In [1]: import numpy as np

In [2]: from numpy import linalg as LA

In [3]: np.set_printoptions(suppress=True, linewidth=200)

In [4]: mat = np.minimum.outer(np.arange(1, 10), np.arange(1, 10)) * 5

In [5]: mat
Out[5]: 
array([[ 5,  5,  5,  5,  5,  5,  5,  5,  5],
       [ 5, 10, 10, 10, 10, 10, 10, 10, 10],
       [ 5, 10, 15, 15, 15, 15, 15, 15, 15],
       [ 5, 10, 15, 20, 20, 20, 20, 20, 20],
       [ 5, 10, 15, 20, 25, 25, 25, 25, 25],
       [ 5, 10, 15, 20, 25, 30, 30, 30, 30],
       [ 5, 10, 15, 20, 25, 30, 35, 35, 35],
       [ 5, 10, 15, 20, 25, 30, 35, 40, 40],
       [ 5, 10, 15, 20, 25, 30, 35, 40, 45]])

In [6]: Q, r_ = LA.qr(mat)

In [7]: np.round(np.abs(np.diag(r_)), 2)
Out[7]: array([15.  ,  4.71,  4.68,  4.63,  4.56,  4.47,  4.33,  4.08,  3.54])

In [8]: np.allclose(r_.T @ r_, mat.T @ mat)
Out[8]: True

In [9]: np.round(Q.T @ Q, 2) + 0
Out[9]: 
array([[1., 0., 0., 0., 0., 0., 0., 0., 0.],
       [0., 1., 0., 0., 0., 0., 0., 0., 0.],
       [0., 0., 1., 0., 0., 0., 0., 0., 0.],
       [0., 0., 0., 1., 0., 0., 0., 0., 0.],
       [0., 0., 0., 0., 1., 0., 0., 0., 0.],
       [0., 0., 0., 0., 0., 1., 0., 0., 0.],
       [0., 0., 0., 0., 0., 0., 1., 0., 0.],
       [0., 0., 0., 0., 0., 0., 0., 1., 0.],
       [0., 0., 0., 0., 0., 0., 0., 0., 1.]])

In [10]: abs(r_[0, 0]), round(LA.norm(mat[:, 0]), 2)
Out[10]: (np.float64(15.0), np.float64(15.0))

In [11]: data = np.load("case6.npy")

In [12]: data
Out[12]: 
array([[-12,  -4,   0,  -5],
       [ -4,  -6,   2,   1],
       [  0,   2,  12,  -1],
       [ -5,   1,  -1, -10]])

In [13]: other = data / LA.norm(data, axis=1, keepdims=True)

In [14]: gram = other @ other.T

In [15]: print(np.round(LA.norm(other, axis=1), 2))
[1. 1. 1. 1.]

In [16]: gram.round(2) + 0
Out[16]: 
array([[ 1.  ,  0.65, -0.02,  0.69],
       [ 0.65,  1.  ,  0.12,  0.02],
       [-0.02,  0.12,  1.  ,  0.  ],
       [ 0.69,  0.02,  0.  ,  1.  ]])

In [17]: (np.abs(gram) > 0.9).astype(int)
Out[17]: 
array([[1, 0, 0, 0],
       [0, 1, 0, 0],
       [0, 0, 1, 0],
       [0, 0, 0, 1]])

In [18]: print(round(float(np.degrees(np.arccos(np.clip(gram[1, 0], -1, 1)))), 2))
49.27

In [19]: (gram - 2 * np.eye(4)).round(6).argmax(axis=1)
Out[19]: array([3, 0, 1, 0])

In [20]: Q, evecs = LA.qr(data[:, :3])[0], LA.qr(data[:, 3:])[0]

In [21]: sigma = LA.svd(Q.T @ evecs, compute_uv=False)

In [22]: round(LA.norm(Q @ Q.T - evecs @ evecs.T, 2), 2)
Out[22]: np.float64(1.0)

In [23]: P = np.triu(np.array([[-9, 9, 7, -4], [0, 4, 5, -3], [6, 6, -7, -3], [-5, -3, -6, 7]]), 1) + np.eye(4)

In [24]: other = P @ data @ LA.inv(P)

In [25]: LA.matrix_rank(other)
Out[25]: np.int64(4)

In [26]: print(np.round(np.poly(other), 2))
[    1.    16.  -131. -2264. -4604.]

In [27]: print(np.trace(other), np.trace(data))
-16.0 -16

In [28]: J = np.loadtxt("block8.csv", delimiter=",")

In [29]: J.round(2)
Out[29]: 
array([[0.33, 0.33, 0.33, 0.  , 0.  , 0.  , 0.  , 0.  , 0.  ],
       [0.25, 0.25, 0.  , 0.25, 0.25, 0.  , 0.  , 0.  , 0.  ],
       [0.  , 0.  , 0.5 , 0.  , 0.25, 0.25, 0.  , 0.  , 0.  ],
       [0.  , 0.  , 0.33, 0.33, 0.  , 0.  , 0.  , 0.  , 0.33],
       [0.  , 0.25, 0.  , 0.  , 0.5 , 0.  , 0.  , 0.  , 0.25],
       [0.  , 0.  , 0.  , 0.  , 0.33, 0.33, 0.  , 0.  , 0.33],
       [0.2 , 0.  , 0.  , 0.  , 0.  , 0.2 , 0.2 , 0.2 , 0.2 ],
       [0.  , 0.5 , 0.  , 0.  , 0.  , 0.  , 0.  , 0.5 , 0.  ],
       [0.  , 0.  , 0.25, 0.25, 0.25, 0.  , 0.  , 0.  , 0.25]])

In [30]: theta = np.radians(36)

In [31]: r_ = np.eye(9)

In [32]: r_[4, 4] = r_[2, 2] = np.cos(theta)

In [33]: r_[4, 2], r_[2, 4] = -np.sin(theta), np.sin(theta)

In [34]: r_.round(2)
Out[34]: 
array([[ 1.  ,  0.  ,  0.  ,  0.  ,  0.  ,  0.  ,  0.  ,  0.  ,  0.  ],
       [ 0.  ,  1.  ,  0.  ,  0.  ,  0.  ,  0.  ,  0.  ,  0.  ,  0.  ],
       [ 0.  ,  0.  ,  0.81,  0.  ,  0.59,  0.  ,  0.  ,  0.  ,  0.  ],
       [ 0.  ,  0.  ,  0.  ,  1.  ,  0.  ,  0.  ,  0.  ,  0.  ,  0.  ],
       [ 0.  ,  0.  , -0.59,  0.  ,  0.81,  0.  ,  0.  ,  0.  ,  0.  ],
       [ 0.  ,  0.  ,  0.  ,  0.  ,  0.  ,  1.  ,  0.  ,  0.  ,  0.  ],
       [ 0.  ,  0.  ,  0.  ,  0.  ,  0.  ,  0.  ,  1.  ,  0.  ,  0.  ],
       [ 0.  ,  0.  ,  0.  ,  0.  ,  0.  ,  0.  ,  0.  ,  1.  ,  0.  ],
       [ 0.  ,  0.  ,  0.  ,  0.  ,  0.  ,  0.  ,  0.  ,  0.  ,  1.  ]])

In [35]: other = J @ r_.T

In [36]: round(LA.det(r_), 2), round(np.trace(r_), 2)
Out[36]: (np.float64(1.0), np.float64(8.62))

In [37]: np.round(LA.svd(J, compute_uv=False), 2), np.round(LA.svd(other, compute_uv=False), 2)
Out[37]: 
(array([1.1 , 0.78, 0.63, 0.49, 0.48, 0.4 , 0.23, 0.16, 0.03]),
 array([1.1 , 0.78, 0.63, 0.49, 0.48, 0.4 , 0.23, 0.16, 0.03]))

In [38]: t3 = np.stack([J, 4 * J, J[::-1]])

In [39]: t3.shape
Out[39]: (3, 9, 9)

In [40]: np.round(t3.sum(axis=0), 2)
Out[40]: 
array([[1.67, 1.67, 1.92, 0.25, 0.25, 0.  , 0.  , 0.  , 0.25],
       [1.25, 1.75, 0.  , 1.25, 1.25, 0.  , 0.  , 0.5 , 0.  ],
       [0.2 , 0.  , 2.5 , 0.  , 1.25, 1.45, 0.2 , 0.2 , 0.2 ],
       [0.  , 0.  , 1.67, 1.67, 0.33, 0.33, 0.  , 0.  , 2.  ],
       [0.  , 1.5 , 0.  , 0.  , 3.  , 0.  , 0.  , 0.  , 1.5 ],
       [0.  , 0.  , 0.33, 0.33, 1.67, 1.67, 0.  , 0.  , 2.  ],
       [1.  , 0.  , 0.5 , 0.  , 0.25, 1.25, 1.  , 1.  , 1.  ],
       [0.25, 2.75, 0.  , 0.25, 0.25, 0.  , 0.  , 2.5 , 0.  ],
       [0.33, 0.33, 1.58, 1.25, 1.25, 0.  , 0.  , 0.  , 1.25]])

In [41]: LA.matrix_rank(t3.reshape(3, -1))
Out[41]: np.int64(2)

In [42]: np.round(LA.det(t3), 2) + 0
Out[42]: array([  0.  , -15.17,   0.  ])

In [43]: (t3 @ J.T).shape
Out[43]: (3, 9, 9)

In [44]: print(np.round(LA.norm(t3, axis=(1, 2)), 2))
[1.72 6.87 1.72]

In [45]: other = np.array([[8, 1],
    ...:     [0, -7],
    ...:     [-3, 7],
    ...:     [8, -5],
    ...:     [7, -8],
    ...:     [6, 5],
    ...:     [-7, -7],
    ...:     [3, 3],
    ...:     [-4, 2]])

In [46]: np.vstack([J, other.T]).shape
Out[46]: (11, 9)

In [47]: np.round(J @ other, 2)
Out[47]: 
array([[ 1.67,  0.33],
       [ 5.75, -4.75],
       [ 1.75,  2.75],
       [ 0.33,  1.33],
       [ 2.5 , -5.25],
       [ 3.  , -0.33],
       [ 1.2 ,  0.8 ],
       [ 1.5 , -2.  ],
       [ 2.  , -1.  ]])

In [48]: np.round(other.T @ J.T, 2)
Out[48]: 
array([[ 1.67,  5.75,  1.75,  0.33,  2.5 ,  3.  ,  1.2 ,  1.5 ,  2.  ],
       [ 0.33, -4.75,  2.75,  1.33, -5.25, -0.33,  0.8 , -2.  , -1.  ]])

In [49]: other = np.array([[0, -3, -3, 0, 3, 0, -3, -2, 3, 0, -1],
    ...:     [-1, -1, 1, -2, 0, 3, 0, 3, -3, 3, -3]])

In [50]: A = other.T @ other

In [51]: print(A)
[[  1   1  -1   2   0  -3   0  -3   3  -3   3]
 [  1  10   8   2  -9  -3   9   3  -6  -3   6]
 [ -1   8  10  -2  -9   3   9   9 -12   3   0]
 [  2   2  -2   4   0  -6   0  -6   6  -6   6]
 [  0  -9  -9   0   9   0  -9  -6   9   0  -3]
 [ -3  -3   3  -6   0   9   0   9  -9   9  -9]
 [  0   9   9   0  -9   0   9   6  -9   0   3]
 [ -3   3   9  -6  -6   9   6  13 -15   9  -7]
 [  3  -6 -12   6   9  -9  -9 -15  18  -9   6]
 [ -3  -3   3  -6   0   9   0   9  -9   9  -9]
 [  3   6   0   6  -3  -9   3  -7   6  -9  10]]

In [52]: ev, evecs = LA.eigh(A)

In [53]: x0 = np.array([-2, 1, 2, -3, -1, 0, -3, 3, 2, 3, 3])

In [54]: round(float(x0 @ A @ x0 / (x0 @ x0)), 2), round(float(ev[0]), 2), np.round(ev[-1], 2)
Out[54]: (3.05, -0.0, np.float64(63.04))

In [55]: np.round(evecs * np.maximum(ev, 0) @ evecs.T, 2) + 0
Out[55]: 
array([[  1.,   1.,  -1.,   2.,   0.,  -3.,   0.,  -3.,   3.,  -3.,   3.],
       [  1.,  10.,   8.,   2.,  -9.,  -3.,   9.,   3.,  -6.,  -3.,   6.],
       [ -1.,   8.,  10.,  -2.,  -9.,   3.,   9.,   9., -12.,   3.,   0.],
       [  2.,   2.,  -2.,   4.,   0.,  -6.,   0.,  -6.,   6.,  -6.,   6.],
       [  0.,  -9.,  -9.,   0.,   9.,   0.,  -9.,  -6.,   9.,   0.,  -3.],
       [ -3.,  -3.,   3.,  -6.,   0.,   9.,   0.,   9.,  -9.,   9.,  -9.],
       [  0.,   9.,   9.,   0.,  -9.,   0.,   9.,   6.,  -9.,   0.,   3.],
       [ -3.,   3.,   9.,  -6.,  -6.,   9.,   6.,  13., -15.,   9.,  -7.],
       [  3.,  -6., -12.,   6.,   9.,  -9.,  -9., -15.,  18.,  -9.,   6.],
       [ -3.,  -3.,   3.,  -6.,   0.,   9.,   0.,   9.,  -9.,   9.,  -9.],
       [  3.,   6.,   0.,   6.,  -3.,  -9.,   3.,  -7.,   6.,  -9.,  10.]])

In [56]: np.round(LA.eigvalsh(A[1:, 1:]), 2) + 0
Out[56]: array([ 0.  ,  0.  ,  0.  ,  0.  ,  0.  ,  0.  ,  0.  ,  0.  , 38.49, 62.51])

In [57]: ev, evecs = LA.eigh(A)

In [58]: np.unique(ev.round(6) + 0, return_counts=True)[1]
Out[58]: array([9, 1, 1])

In [59]: np.abs(evecs[:, -1]).round(6).argmax()
Out[59]: np.int64(8)

In [60]: ev.round(2) + 0
Out[60]: array([ 0.  ,  0.  ,  0.  ,  0.  ,  0.  ,  0.  ,  0.  ,  0.  ,  0.  , 38.96, 63.04])

In [61]: np.round(evecs.T @ evecs, 2) + 0
Out[61]: 
array([[1., 0., 0., 0., 0., 0., 0., 0., 0., 0., 0.],
       [0., 1., 0., 0., 0., 0., 0., 0., 0., 0., 0.],
       [0., 0., 1., 0., 0., 0., 0., 0., 0., 0., 0.],
       [0., 0., 0., 1., 0., 0., 0., 0., 0., 0., 0.],
       [0., 0., 0., 0., 1., 0., 0., 0., 0., 0., 0.],
       [0., 0., 0., 0., 0., 1., 0., 0., 0., 0., 0.],
       [0., 0., 0., 0., 0., 0., 1., 0., 0., 0., 0.],
       [0., 0., 0., 0., 0., 0., 0., 1., 0., 0., 0.],
       [0., 0., 0., 0., 0., 0., 0., 0., 1., 0., 0.],
       [0., 0., 0., 0., 0., 0., 0., 0., 0., 1., 0.],
       [0., 0., 0., 0., 0., 0., 0., 0., 0., 0., 1.]])

In [62]: np.round(evecs @ np.diag(ev) @ evecs.T, 2) + 0
Out[62]: 
array([[  1.,   1.,  -1.,   2.,   0.,  -3.,   0.,  -3.,   3.,  -3.,   3.],
       [  1.,  10.,   8.,   2.,  -9.,  -3.,   9.,   3.,  -6.,  -3.,   6.],
       [ -1.,   8.,  10.,  -2.,  -9.,   3.,   9.,   9., -12.,   3.,   0.],
       [  2.,   2.,  -2.,   4.,   0.,  -6.,   0.,  -6.,   6.,  -6.,   6.],
       [  0.,  -9.,  -9.,   0.,   9.,   0.,  -9.,  -6.,   9.,   0.,  -3.],
       [ -3.,  -3.,   3.,  -6.,   0.,   9.,   0.,   9.,  -9.,   9.,  -9.],
       [  0.,   9.,   9.,   0.,  -9.,   0.,   9.,   6.,  -9.,   0.,   3.],
       [ -3.,   3.,   9.,  -6.,  -6.,   9.,   6.,  13., -15.,   9.,  -7.],
       [  3.,  -6., -12.,   6.,   9.,  -9.,  -9., -15.,  18.,  -9.,   6.],
       [ -3.,  -3.,   3.,  -6.,   0.,   9.,   0.,   9.,  -9.,   9.,  -9.],
       [  3.,   6.,   0.,   6.,  -3.,  -9.,   3.,  -7.,   6.,  -9.,  10.]])

In [63]: np.round(LA.svd(A, compute_uv=False), 2) + 0
Out[63]: array([63.04, 38.96,  0.  ,  0.  ,  0.  ,  0.  ,  0.  ,  0.  ,  0.  ,  0.  ,  0.  ])

In [64]: (ev > 1e-8).sum(), (ev < -1e-8).sum()
Out[64]: (np.int64(2), np.int64(0))
